$ python -q
>>> import numpy as np
>>> from numpy import linalg as LA
>>> np.set_printoptions(suppress=True, linewidth=120)
>>> other = np.array([[-8, -7, -5, -9, -9, -4, -9, 0, 7, 8, 3],
...     [2, -5, 9, -1, -9, 2, -8, 7, 1, -5, -5],
...     [5, -4, 8, -8, 6, -7, 9, 5, -8, 3, -1],
...     [-2, -7, 3, 1, 5, 2, 6, -7, 5, -6, 4],
...     [-5, 2, -3, 3, 6, 2, -2, -3, 7, -8, -7],
...     [1, 3, -4, -4, -6, -3, -2, 4, 8, 9, -7],
...     [4, 3, 2, -2, 0, 3, -1, -6, 8, -6, 3],
...     [-4, -4, 9, -7, -9, -9, 7, 2, -8, 7, -5],
...     [1, -9, -9, -5, -2, -8, 0, -3, -4, 0, 5],
...     [2, 4, 6, -6, -5, 7, 8, -2, -9, -4, 5],
...     [8, -7, 5, 7, -6, 5, 4, -4, -5, -5, -9]])
>>> F = np.triu(other, 1)
>>> print(F)
[[ 0 -7 -5 -9 -9 -4 -9  0  7  8  3]
 [ 0  0  9 -1 -9  2 -8  7  1 -5 -5]
 [ 0  0  0 -8  6 -7  9  5 -8  3 -1]
 [ 0  0  0  0  5  2  6 -7  5 -6  4]
 [ 0  0  0  0  0  2 -2 -3  7 -8 -7]
 [ 0  0  0  0  0  0 -2  4  8  9 -7]
 [ 0  0  0  0  0  0  0 -6  8 -6  3]
 [ 0  0  0  0  0  0  0  0 -8  7 -5]
 [ 0  0  0  0  0  0  0  0  0  0  5]
 [ 0  0  0  0  0  0  0  0  0  0  5]
 [ 0  0  0  0  0  0  0  0  0  0  0]]
>>> Uu, s, Vh = LA.svd(F)
>>> print(s.round(3) + 0)
[25.396 24.379 19.198 14.009 11.932  8.042  4.003  2.052  0.8    0.     0.   ]
>>> print(np.argmax(s[:-1] / (s[1:] + 1e-6)) + 1)
9
>>> other = Uu[:, :9] @ np.diag(s[:9]) @ Vh[:9]
>>> print(np.round(LA.norm(F - other, 2), 3), np.round(s[9], 3))
0.0 0.0
>>> print(other.round(3) + 0)
[[ 0. -7. -5. -9. -9. -4. -9.  0.  7.  8.  3.]
 [ 0.  0.  9. -1. -9.  2. -8.  7.  1. -5. -5.]
 [ 0.  0.  0. -8.  6. -7.  9.  5. -8.  3. -1.]
 [ 0.  0.  0.  0.  5.  2.  6. -7.  5. -6.  4.]
 [ 0.  0.  0.  0.  0.  2. -2. -3.  7. -8. -7.]
 [ 0.  0.  0.  0.  0.  0. -2.  4.  8.  9. -7.]
 [ 0.  0.  0.  0.  0.  0.  0. -6.  8. -6.  3.]
 [ 0.  0.  0.  0.  0.  0.  0.  0. -8.  7. -5.]
 [ 0.  0.  0.  0.  0.  0.  0.  0.  0.  0.  5.]
 [ 0.  0.  0.  0.  0.  0.  0.  0.  0.  0.  5.]
 [ 0.  0.  0.  0.  0.  0.  0.  0.  0.  0.  0.]]
>>> print(np.round(LA.norm(F - other) / LA.norm(F), 3))
0.0
>>> print(round(float(np.abs(F - other).max()), 3))
0.0
>>> print(LA.matrix_rank(F, rtol=0.05))
8
>>> r = LA.matrix_rank(F)
>>> print(r)
9
>>> N = LA.svd(F)[2][r:].T
>>> print([int(LA.matrix_rank(F[:i])) for i in range(1, len(F) + 1)])
[1, 2, 3, 4, 5, 6, 7, 8, 9, 9, 9]
>>> print(LA.matrix_rank(F.T @ F), LA.matrix_rank(F @ F.T))
9 9
>>> print([int(LA.matrix_rank(np.delete(F, i, axis=0))) for i in range(11)])
[8, 8, 8, 8, 8, 8, 8, 8, 9, 9, 9]
>>> print(N.shape)
(11, 2)
>>> print(np.prod(np.diag(F)), round(float(LA.det(F)), 3))
0 0.0
>>> print(F @ F)
[[   0    0  -63   47  -12  -15  -17   54 -179  164  143]
 [   0    0    0  -72   49  -83   89  135 -244  220  -43]
 [   0    0    0    0  -40   -4  -46  -44  -22  -82  -48]
 [   0    0    0    0    0   10  -14  -43  155 -107   -1]
 [   0    0    0    0    0    0   -4   20   24    9  -10]
 [   0    0    0    0    0    0    0   12  -48   40   59]
 [   0    0    0    0    0    0    0    0   48  -42   40]
 [   0    0    0    0    0    0    0    0    0    0   -5]
 [   0    0    0    0    0    0    0    0    0    0    0]
 [   0    0    0    0    0    0    0    0    0    0    0]
 [   0    0    0    0    0    0    0    0    0    0    0]]
>>> print((F + F.T) / 2)
[[ 0.  -3.5 -2.5 -4.5 -4.5 -2.  -4.5  0.   3.5  4.   1.5]
 [-3.5  0.   4.5 -0.5 -4.5  1.  -4.   3.5  0.5 -2.5 -2.5]
 [-2.5  4.5  0.  -4.   3.  -3.5  4.5  2.5 -4.   1.5 -0.5]
 [-4.5 -0.5 -4.   0.   2.5  1.   3.  -3.5  2.5 -3.   2. ]
 [-4.5 -4.5  3.   2.5  0.   1.  -1.  -1.5  3.5 -4.  -3.5]
 [-2.   1.  -3.5  1.   1.   0.  -1.   2.   4.   4.5 -3.5]
 [-4.5 -4.   4.5  3.  -1.  -1.   0.  -3.   4.  -3.   1.5]
 [ 0.   3.5  2.5 -3.5 -1.5  2.  -3.   0.  -4.   3.5 -2.5]
 [ 3.5  0.5 -4.   2.5  3.5  4.   4.  -4.   0.   0.   2.5]
 [ 4.  -2.5  1.5 -3.  -4.   4.5 -3.   3.5  0.   0.   2.5]
 [ 1.5 -2.5 -0.5  2.  -3.5 -3.5  1.5 -2.5  2.5  2.5  0. ]]
>>> print(np.allclose(F, F.T))
False
>>> print(np.round(np.sort(np.abs(LA.eigvals(F))), 3))
[0. 0. 0. 0. 0. 0. 0. 0. 0. 0. 0.]
>>> print(LA.matrix_power(F, 2))
[[   0    0  -63   47  -12  -15  -17   54 -179  164  143]
 [   0    0    0  -72   49  -83   89  135 -244  220  -43]
 [   0    0    0    0  -40   -4  -46  -44  -22  -82  -48]
 [   0    0    0    0    0   10  -14  -43  155 -107   -1]
 [   0    0    0    0    0    0   -4   20   24    9  -10]
 [   0    0    0    0    0    0    0   12  -48   40   59]
 [   0    0    0    0    0    0    0    0   48  -42   40]
 [   0    0    0    0    0    0    0    0    0    0   -5]
 [   0    0    0    0    0    0    0    0    0    0    0]
 [   0    0    0    0    0    0    0    0    0    0    0]
 [   0    0    0    0    0    0    0    0    0    0    0]]
>>> print(F @ F)
[[   0    0  -63   47  -12  -15  -17   54 -179  164  143]
 [   0    0    0  -72   49  -83   89  135 -244  220  -43]
 [   0    0    0    0  -40   -4  -46  -44  -22  -82  -48]
 [   0    0    0    0    0   10  -14  -43  155 -107   -1]
 [   0    0    0    0    0    0   -4   20   24    9  -10]
 [   0    0    0    0    0    0    0   12  -48   40   59]
 [   0    0    0    0    0    0    0    0   48  -42   40]
 [   0    0    0    0    0    0    0    0    0    0   -5]
 [   0    0    0    0    0    0    0    0    0    0    0]
 [   0    0    0    0    0    0    0    0    0    0    0]
 [   0    0    0    0    0    0    0    0    0    0    0]]
>>> print(round(np.abs(LA.eigvals(F)).max(), 3))
0.0
>>> M = np.loadtxt("block18.csv", delimiter=",")
>>> print(M)
[[-0.574  0.454 -0.25  -0.469  0.766 -0.615  0.26   0.127 -0.386 -0.884 -0.377 -0.947  0.296  0.405]
 [ 0.259  0.972  0.104 -1.594  0.906  0.223  2.473 -0.767 -0.211 -2.502 -1.419 -4.3    1.089 -0.411]
 [ 0.034 -0.227  0.03   0.829  0.621  1.182  0.209  0.36   0.59   0.201 -0.185  0.726 -0.874  0.304]
 [-0.082  1.28   0.153 -0.374  1.822  1.032  1.663 -0.147  0.167 -1.651 -1.518 -2.508  0.096  0.247]
 [ 0.549 -0.157 -0.024 -0.772 -0.601  0.479  2.191 -0.605  0.195 -1.583 -0.489 -2.674  0.992 -0.728]
 [-0.729  0.508 -0.094  0.252  0.622 -0.225 -0.464  0.444 -0.325  0.084 -0.03   0.556 -0.069  0.483]
 [ 0.718  0.119  0.178 -1.368 -1.073  0.188  2.334 -0.97  -0.148 -1.585 -0.356 -3.263  1.472 -1.317]
 [ 0.113  0.833  0.325 -0.144  2.23   0.493 -0.506  0.053  0.412 -0.063 -1.191 -0.183 -1.083  0.957]
 [ 0.617 -0.473  0.045 -0.324 -1.075  0.626  1.27  -0.493  0.059 -0.543  0.061 -1.328  0.403 -0.984]]
>>> gram = M.T @ M
>>> print((M @ M.T).shape)
(9, 9)
>>> print(np.round(LA.eigvalsh(gram)[::-1], 3) + 0)
[100.     25.006   6.252   1.562   0.391   0.098   0.025   0.006   0.002   0.      0.      0.      0.      0.   ]
>>> print(np.allclose(gram, gram.T))
True
